% ipython --no-banner

In [1]: import numpy as np

In [2]: from numpy import linalg as LA

In [3]: np.set_printoptions(suppress=True, linewidth=160)

In [4]: J = np.loadtxt("arr.csv", delimiter=",")

In [5]: J
Out[5]: 
array([[-1.,  2.,  0.,  0.],
       [-1.,  2.,  0.,  0.],
       [ 0.,  0., -1.,  2.],
       [ 0.,  0., -1.,  2.]])

In [6]: Uu, sv, vt = LA.svd(J)

In [7]: sv.round(1) + 0
Out[7]: array([3.2, 3.2, 0. , 0. ])

In [8]: out = Uu[:, :2] @ np.diag(sv[:2]) @ vt[:2]

In [9]: out.round(1)
Out[9]: 
array([[-1.,  2.,  0.,  0.],
       [-1.,  2.,  0.,  0.],
       [ 0.,  0., -1.,  2.],
       [ 0.,  0., -1.,  2.]])

In [10]: round(float(LA.norm(J - out) / LA.norm(J)), 1)
Out[10]: 0.0

In [11]: LA.matrix_rank(out)
Out[11]: np.int64(2)

In [12]: x0 = np.array([3, -2, -3, 2])

In [13]: h1 = np.maximum(out @ x0, 0)

In [14]: np.round(np.maximum(out @ x0, 0) - np.maximum(-out @ x0, 0), 1)
Out[14]: array([-7., -7.,  7.,  7.])

In [15]: h1.round(1)
Out[15]: array([0., 0., 7., 7.])

In [16]: np.round(out.T @ h1, 1)
Out[16]: array([  0.,   0., -14.,  28.])

In [17]: J.ravel(order="F")
Out[17]: array([-1., -1.,  0.,  0.,  2.,  2.,  0.,  0.,  0.,  0., -1., -1.,  0.,  0.,  2.,  2.])

In [18]: blk = J.reshape(4, 2, -1)

In [19]: blk.transpose(1, 0, 2)
Out[19]: 
array([[[-1.,  2.],
        [-1.,  2.],
        [ 0.,  0.],
        [ 0.,  0.]],

       [[ 0.,  0.],
        [ 0.,  0.],
        [-1.,  2.],
        [-1.,  2.]]])

In [20]: blk.sum(axis=1)
Out[20]: 
array([[-1.,  2.],
       [-1.,  2.],
       [-1.,  2.],
       [-1.,  2.]])

In [21]: np.swapaxes(blk, 1, 2)[3]
Out[21]: 
array([[ 0., -1.],
       [ 0.,  2.]])

In [22]: np.round(np.sort(LA.eigvals(J).real), 1)
Out[22]: array([0., 0., 1., 1.])

In [23]: (J != 0).astype(int)
Out[23]: 
array([[1, 1, 0, 0],
       [1, 1, 0, 0],
       [0, 0, 1, 1],
       [0, 0, 1, 1]])

In [24]: np.flatnonzero(LA.matrix_power((J != 0) + (J.T != 0) + np.eye(4), 4)[1])
Out[24]: array([0, 1])

In [25]: X = np.load("x.npy")

In [26]: X
Out[26]: 
array([[-1,  0,  1,  2,  3],
       [ 4,  5,  6,  7,  8],
       [ 9, 10, 11, 12, 13],
       [14, 15, 16, 17, 18],
       [19, 20, 21, 22, 23]])

In [27]: Uu, sv, vt = LA.svd(X)

In [28]: np.argmax(sv[:-1] / (sv[1:] + 1e-6)) + 1
Out[28]: np.int64(2)

In [29]: sv.round(1) + 0
Out[29]: array([65.7,  3.8,  0. ,  0. ,  0. ])

In [30]: out = Uu[:, :2] @ np.diag(sv[:2]) @ vt[:2]

In [31]: round(LA.norm(X - out, 2), 1), round(sv[2], 1)
Out[31]: (np.float64(0.0), np.float64(0.0))

In [32]: round(LA.norm(X - out) / LA.norm(X), 1)
Out[32]: np.float64(0.0)

In [33]: out.round(1) + 0
Out[33]: 
array([[-1.,  0.,  1.,  2.,  3.],
       [ 4.,  5.,  6.,  7.,  8.],
       [ 9., 10., 11., 12., 13.],
       [14., 15., 16., 17., 18.],
       [19., 20., 21., 22., 23.]])

In [34]: LA.matrix_rank(X, rtol=0.05)
Out[34]: np.int64(2)

In [35]: P = np.triu(np.array([[-3, -1, -5, 5, 0],
    ...:     [4, 1, -3, 2, -2],
    ...:     [2, 5, 3, 2, -5],
    ...:     [4, -3, -5, 4, -1],
    ...:     [-5, -5, -3, 3, 1]]), 1) + np.eye(5)

In [36]: out = P @ X @ LA.inv(P)

In [37]: LA.matrix_rank(out)
Out[37]: np.int64(2)

In [38]: round(float(LA.det(out)), 1)
Out[38]: 0.0

In [39]: P @ X - X @ P
Out[39]: 
array([[  21.,   19.,   14.,   21.,   24.],
       [ -37.,  -36.,   -8.,  -88.,   -2.],
       [ -67.,  -61.,    2., -163.,    8.],
       [ -19.,   -6.,   94., -154.,  104.],
       [   0.,   19.,  155., -177.,  167.]])

In [40]: np.round(np.poly(out), 1) + 0
Out[40]: array([   1.,  -55., -250.,    0.,    0.,    0.])

In [41]: np.round(LA.norm(X, axis=0), 1)
Out[41]: array([25.6, 27.4, 29.2, 31.1, 33.1])

In [42]: LA.norm(X, axis=1).argmax()
Out[42]: np.int64(4)

In [43]: X[4] @ X[1]
Out[43]: np.int64(640)

In [44]: np.round(LA.norm(X, axis=1), 1)
Out[44]: array([ 3.9, 13.8, 24.8, 35.9, 47.1])

In [45]: np.round(LA.norm(X) ** 2 / LA.norm(X, 2) ** 2, 1)
Out[45]: np.float64(1.0)

In [46]: round(float(LA.norm(X[4], 1)), 1), round(float(LA.norm(X[4], np.inf)), 1)
Out[46]: (105.0, 23.0)

In [47]: round(float(LA.norm(X, 1)), 1), round(float(LA.norm(X, np.inf)), 1)
Out[47]: (65.0, 105.0)

In [48]: np.abs(X).max()
Out[48]: np.int64(23)

In [49]: X.sum(axis=0)
Out[49]: array([45, 50, 55, 60, 65])

In [50]: X.mean(axis=0)
Out[50]: array([ 9., 10., 11., 12., 13.])

In [51]: X.sum(axis=1)
Out[51]: array([  5,  30,  55,  80, 105])

In [52]: np.count_nonzero(X)
Out[52]: np.int64(24)

In [53]: X - X[0]
Out[53]: 
array([[ 0,  0,  0,  0,  0],
       [ 5,  5,  5,  5,  5],
       [10, 10, 10, 10, 10],
       [15, 15, 15, 15, 15],
       [20, 20, 20, 20, 20]])

In [54]: X.shape
Out[54]: (5, 5)

In [55]: np.diff(X, axis=0)
Out[55]: 
array([[5, 5, 5, 5, 5],
       [5, 5, 5, 5, 5],
       [5, 5, 5, 5, 5],
       [5, 5, 5, 5, 5]])

In [56]: out = X / LA.norm(X, axis=1, keepdims=True)

In [57]: gram = out @ out.T

In [58]: (np.abs(gram) > 0.9).astype(int)
Out[58]: 
array([[1, 0, 0, 0, 0],
       [0, 1, 1, 1, 1],
       [0, 1, 1, 1, 1],
       [0, 1, 1, 1, 1],
       [0, 1, 1, 1, 1]])

In [59]: gram.round(1)
Out[59]: 
array([[1. , 0.7, 0.7, 0.6, 0.6],
       [0.7, 1. , 1. , 1. , 1. ],
       [0.7, 1. , 1. , 1. , 1. ],
       [0.6, 1. , 1. , 1. , 1. ],
       [0.6, 1. , 1. , 1. , 1. ]])

In [60]: M = np.load("block3.npy")

In [61]: M
Out[61]: 
array([[ 0,  4,  5,  0,  7,  4,  0,  7,  3,  6,  8,  2, 10],
       [ 0,  2,  4,  0,  7,  3,  0,  6,  2,  4,  6,  2,  8],
       [ 0,  2,  0,  0,  3,  0,  0,  2,  2,  0,  2,  0,  4],
       [ 0,  4,  5,  0,  7,  4,  0,  7,  3,  6,  8,  2, 10],
       [ 0,  4,  3,  0,  5,  2,  0,  5,  3,  4,  6,  1,  8],
       [ 0,  2,  2,  0,  5,  1,  0,  4,  2,  2,  4,  1,  6],
       [ 0,  0,  3,  0,  7,  2,  0,  5,  1,  2,  4,  2,  6],
       [ 0,  4,  5,  0,  7,  4,  0,  7,  3,  6,  8,  2, 10],
       [ 0,  2,  0,  0,  3,  0,  0,  2,  2,  0,  2,  0,  4],
       [ 0,  0,  3,  0,  7,  2,  0,  5,  1,  2,  4,  2,  6],
       [ 0,  2,  4,  0,  7,  3,  0,  6,  2,  4,  6,  2,  8],
       [ 0,  4,  1,  0,  3,  0,  0,  3,  3,  2,  4,  0,  6],
       [ 0,  4,  1,  0,  3,  0,  0,  3,  3,  2,  4,  0,  6],
       [ 0,  0,  0,  0,  3,  0,  0,  1,  1,  0,  0,  0,  2],
       [ 0,  0,  3,  0,  7,  2,  0,  5,  1,  2,  4,  2,  6],
       [ 0,  4,  5,  0,  7,  4,  0,  7,  3,  6,  8,  2, 10],
       [ 0,  2,  0,  0,  3,  0,  0,  2,  2,  0,  2,  0,  4],
       [ 0,  2,  2,  0,  5,  1,  0,  4,  2,  2,  4,  1,  6],
       [ 0,  0,  0,  0,  3,  0,  0,  1,  1,  0,  0,  0,  2],
       [ 0,  0,  3,  0,  7,  2,  0,  5,  1,  2,  4,  2,  6],
       [ 0,  4,  5,  0,  7,  4,  0,  7,  3,  6,  8,  2, 10],
       [ 0,  0,  1,  0,  5,  0,  0,  3,  1,  0,  2,  1,  4],
       [ 0,  4,  1,  0,  3,  0,  0,  3,  3,  2,  4,  0,  6],
       [ 0,  0,  3,  0,  7,  2,  0,  5,  1,  2,  4,  2,  6],
       [ 0,  4,  1,  0,  3,  0,  0,  3,  3,  2,  4,  0,  6],
       [ 0,  2,  2,  0,  5,  1,  0,  4,  2,  2,  4,  1,  6],
       [ 0,  2,  2,  0,  5,  1,  0,  4,  2,  2,  4,  1,  6],
       [ 0,  2,  4,  0,  7,  3,  0,  6,  2,  4,  6,  2,  8],
       [ 0,  2,  2,  0,  5,  1,  0,  4,  2,  2,  4,  1,  6],
       [ 0,  2,  0,  0,  3,  0,  0,  2,  2,  0,  2,  0,  4],
       [ 0,  0,  3,  0,  7,  2,  0,  5,  1,  2,  4,  2,  6],
       [ 0,  2,  0,  0,  3,  0,  0,  2,  2,  0,  2,  0,  4],
       [ 0,  4,  3,  0,  5,  2,  0,  5,  3,  4,  6,  1,  8],
       [ 0,  0,  0,  0,  3,  0,  0,  1,  1,  0,  0,  0,  2],
       [ 0,  0,  0,  0,  3,  0,  0,  1,  1,  0,  0,  0,  2],
       [ 0,  4,  3,  0,  5,  2,  0,  5,  3,  4,  6,  1,  8],
       [ 0,  2,  4,  0,  7,  3,  0,  6,  2,  4,  6,  2,  8],
       [ 0,  4,  5,  0,  7,  4,  0,  7,  3,  6,  8,  2, 10],
       [ 0,  0,  3,  0,  7,  2,  0,  5,  1,  2,  4,  2,  6],
       [ 0,  4,  1,  0,  3,  0,  0,  3,  3,  2,  4,  0,  6],
       [ 0,  4,  1,  0,  3,  0,  0,  3,  3,  2,  4,  0,  6],
       [ 0,  4,  3,  0,  5,  2,  0,  5,  3,  4,  6,  1,  8],
       [ 0,  0,  1,  0,  5,  0,  0,  3,  1,  0,  2,  1,  4],
       [ 0,  4,  5,  0,  7,  4,  0,  7,  3,  6,  8,  2, 10],
       [ 0,  0,  1,  0,  5,  0,  0,  3,  1,  0,  2,  1,  4],
       [ 0,  0,  0,  0,  3,  0,  0,  1,  1,  0,  0,  0,  2],
       [ 0,  4,  1,  0,  3,  0,  0,  3,  3,  2,  4,  0,  6],
       [ 0,  0,  1,  0,  5,  0,  0,  3,  1,  0,  2,  1,  4]])

In [62]: # rows 0 and 3 are equal

In [63]: Uu, sv, vt = LA.svd(M, full_matrices=False)

In [64]: np.allclose(Uu * sv @ vt, M)
Out[64]: True

In [65]: sv.round(1) + 0
Out[65]: array([82.4, 14.7, 11.8,  2.5,  1.4,  0. ,  0. ,  0. ,  0. ,  0. ,  0. ,  0. ,  0. ])

In [66]: Uu.shape, sv.shape, vt.shape
Out[66]: ((48, 13), (13,), (13, 13))

In [67]: round(float(np.sqrt((sv ** 2).sum())), 1), round(LA.norm(M), 1)
Out[67]: (84.5, np.float64(84.5))
